% ipython --no-banner

In [1]: import numpy as np

In [2]: np.set_printoptions(suppress=True, linewidth=100)

In [3]: def tidy(a):
   ...:     return np.round(a, 2) + 0
   ...: 

In [4]: E = np.loadtxt("w.csv", delimiter=",")

In [5]: E
Out[5]: 
array([[ 7., -4., -5.],
       [ 8., -5., -5.],
       [ 0.,  0., -2.]])

In [6]: O = E.astype(float).copy()

In [7]: for j in range(3):
   ...:     O[:, j] -= O[:, :j] @ (O[:, :j].T @ O[:, j])
   ...:     O[:, j] /= np.linalg.norm(O[:, j])
   ...: 

In [8]: tidy(O)
Out[8]: 
array([[ 0.66,  0.75,  0.  ],
       [ 0.75, -0.66,  0.  ],
       [ 0.  ,  0.  , -1.  ]])

In [9]: rng = np.random.default_rng(6053)

In [10]: idx = rng.permutation(3)

In [11]: idx
Out[11]: array([1, 2, 0])

In [12]: other = E[idx][:, idx]

In [13]: tidy(np.sort(np.abs(np.linalg.eigvals(other))))
Out[13]: array([1., 2., 3.])

In [14]: O, _ = np.linalg.qr(np.array([[-0.3], [1.1], [0.2]]))

In [15]: m1 = O @ O.T

In [16]: tidy(m1)
Out[16]: 
array([[ 0.07, -0.25, -0.04],
       [-0.25,  0.9 ,  0.16],
       [-0.04,  0.16,  0.03]])

In [17]: # column 1 is much longer than the rest

In [18]: other = np.array([[5, 4, -1], [5, -2, -2]])

In [19]: basis = np.kron(other, E)

In [20]: tidy(np.linalg.norm(basis, 2)), tidy(np.linalg.norm(other, 2) * np.linalg.norm(E, 2))
Out[20]: (np.float64(108.04), np.float64(108.04))

In [21]: basis.shape
Out[21]: (6, 9)

In [22]: np.linalg.matrix_rank(basis)
Out[22]: np.int64(6)

In [23]: U, sig, Vh = np.linalg.svd(m1)

In [24]: tidy(sig)
Out[24]: array([1., 0., 0.])

In [25]: other = U[:, :1] @ np.diag(sig[:1]) @ Vh[:1]

In [26]: tidy(other)
Out[26]: 
array([[ 0.07, -0.25, -0.04],
       [-0.25,  0.9 ,  0.16],
       [-0.04,  0.16,  0.03]])

In [27]: np.linalg.matrix_rank(m1, rtol=0.05)
Out[27]: np.int64(1)

In [28]: tidy(np.linalg.norm(m1 - other) / np.linalg.norm(m1))
Out[28]: np.float64(0.0)

In [29]: tidy(np.linalg.norm(m1 - other, 2)), tidy(sig[1])
Out[29]: (np.float64(0.0), np.float64(0.0))

In [30]: np.linalg.matrix_rank(other)
Out[30]: np.int64(1)

In [31]: tidy(np.linalg.eigvals(m1).sum().real)
Out[31]: np.float64(1.0)

In [32]: tidy(np.einsum("ii->", m1))
Out[32]: np.float64(1.0)

In [33]: tidy(np.linalg.det(m1.T))
Out[33]: np.float64(0.0)

In [34]: tidy(np.linalg.det(m1[::-1]))
Out[34]: np.float64(0.0)

In [35]: tidy(np.poly(m1))
Out[35]: array([ 1., -1.,  0.,  0.])

In [36]: tidy(np.linalg.det(2 * m1)), tidy(np.linalg.det(m1))
Out[36]: (np.float64(0.0), np.float64(0.0))

In [37]: u = np.array([1, 0, 0])

In [38]: tidy(np.correlate(m1[1], m1[2], "full"))
Out[38]: array([-0.01, -0.01,  0.16, -0.01, -0.01])

In [39]: tidy(np.array([np.convolve(row, u, "same") for row in m1]))
Out[39]: 
array([[-0.25, -0.04,  0.  ],
       [ 0.9 ,  0.16,  0.  ],
       [ 0.16,  0.03,  0.  ]])

In [40]: tidy(np.polyval(u, m1[1]))
Out[40]: array([0.06, 0.82, 0.03])

In [41]: r = np.linalg.matrix_rank(m1)

In [42]: r
Out[42]: np.int64(1)

In [43]: ns = np.linalg.svd(m1)[2][r:].T

In [44]: ns.shape
Out[44]: (3, 2)

In [45]: tidy(ns @ ns.T)
Out[45]: 
array([[ 0.93,  0.25,  0.04],
       [ 0.25,  0.1 , -0.16],
       [ 0.04, -0.16,  0.97]])

In [46]: [int(np.linalg.matrix_rank(m1[:, :j + 1])) for j in range(3)]
Out[46]: [1, 1, 1]

In [47]: M = np.array([[1, 0], [-2, 1]])

In [48]: w, V = np.linalg.eig(M)

In [49]: np.prod(w)
Out[49]: np.float64(1.0)

In [50]: tidy(np.sort(np.linalg.eigvals(M.T)))
Out[50]: array([1., 1.])

In [51]: tidy(np.sort(np.linalg.eigvals(M @ M)))
Out[51]: array([1., 1.])

In [52]: tidy(np.linalg.norm(M) ** 2 / np.linalg.norm(M, 2) ** 2)
Out[52]: np.float64(1.03)

In [53]: tidy(np.linalg.norm(M, 1)), tidy(np.linalg.norm(M, np.inf))
Out[53]: (np.float64(3.0), np.float64(3.0))

In [54]: idx = rng.permutation(2)

In [55]: idx
Out[55]: array([0, 1])

In [56]: other = M[idx][:, idx]

In [57]: np.diag(other)
Out[57]: array([1, 1])

In [58]: other
Out[58]: 
array([[ 1,  0],
       [-2,  1]])

In [59]: np.allclose(other, M)
Out[59]: True

In [60]: vec = np.array([-8, -9])

In [61]: target = other @ vec

In [62]: target
Out[62]: array([-8,  7])

In [63]: tidy(np.linalg.solve(other, 3 * target))
Out[63]: array([-24., -27.])

In [64]: tidy(np.linalg.solve(other, target))
Out[64]: array([-8., -9.])

In [65]: other = np.linalg.inv(M)

In [66]: tidy(np.linalg.cond(M))
Out[66]: np.float64(5.83)

In [67]: other
Out[67]: 
array([[ 1., -0.],
       [ 2.,  1.]])

In [68]: tidy(np.linalg.det(M) * np.linalg.det(other))
Out[68]: np.float64(1.0)

In [69]: tidy(np.linalg.det(M) * other)
Out[69]: 
array([[1., 0.],
       [2., 1.]])

In [70]: data = np.loadtxt("arr.csv", delimiter=",")

In [71]: data
Out[71]: 
array([[0., 5., 0., 5.],
       [2., 5., 5., 2.],
       [0., 2., 1., 0.],
       [0., 2., 1., 0.]])

In [72]: np.linalg.lstsq(data[:-1].T, data[-1])[2]
Out[72]: np.int32(3)

In [73]: np.unique(data.round(6), axis=0).shape
Out[73]: (3, 4)

In [74]: u = np.array([2, 1, 3])

In [75]: np.polyval(u, data[1])
Out[75]: array([13., 58., 58., 13.])

In [76]: U, sig, Vh = np.linalg.svd(data)

In [77]: V = Vh[:(sig > 1e-8).sum()]

In [78]: vec = data[1] + 3 * data[3] + rng.integers(2) * np.eye(4)[0]

In [79]: vec
Out[79]: array([ 2., 11.,  8.,  2.])

In [80]: tidy(np.diag(V.T @ V))
Out[80]: array([0.33, 0.95, 0.78, 0.95])

In [81]: data.inv()
---------------------------------------------------------------------------
AttributeError                            Traceback (most recent call last)
Cell In[81], line 1
----> 1 data.inv()

AttributeError: 'numpy.ndarray' object has no attribute 'inv'

In [82]: np.trace(data)
Out[82]: np.float64(6.0)

In [83]: tidy(np.sort(np.abs(np.linalg.eigvals(data))))
Out[83]: array([0. , 0.7, 1.7, 8.4])

In [84]: (data + data.T) / 2
Out[84]: 
array([[0. , 3.5, 0. , 2.5],
       [3.5, 5. , 3.5, 2. ],
       [0. , 3.5, 1. , 0.5],
       [2.5, 2. , 0.5, 0. ]])

In [85]: assert data == data.T
---------------------------------------------------------------------------
ValueError                                Traceback (most recent call last)
Cell In[85], line 1
----> 1 assert data == data.T

ValueError: The truth value of an array with more than one element is ambiguous. Use a.any() or a.all()

In [86]: tidy(np.linalg.svd(data, compute_uv=False))
Out[86]: array([9.83, 4.41, 1.39, 0.  ])

In [87]: np.linalg.matrix_rank(data)
Out[87]: np.int64(3)

In [88]: data[:, 4]
---------------------------------------------------------------------------
IndexError                                Traceback (most recent call last)
Cell In[88], line 1
----> 1 data[:, 4]

IndexError: index 4 is out of bounds for axis 1 with size 4

In [89]: np.linalg.rank(data)
---------------------------------------------------------------------------
AttributeError                            Traceback (most recent call last)
Cell In[89], line 1
----> 1 np.linalg.rank(data)

AttributeError: module 'numpy.linalg' has no attribute 'rank'

In [90]: np.unravel_index(np.abs(data).argmax(), data.shape)
Out[90]: (np.int64(0), np.int64(1))

In [91]: data.shape
Out[91]: (4, 4)

In [92]: tidy(np.linalg.norm(data))
Out[92]: np.float64(10.86)

In [93]: data - data[0]
Out[93]: 
array([[ 0.,  0.,  0.,  0.],
       [ 2.,  0.,  5., -3.],
       [ 0., -3.,  1., -5.],
       [ 0., -3.,  1., -5.]])

In [94]: data.mean(axis=0)
Out[94]: array([0.5 , 3.5 , 1.75, 1.75])
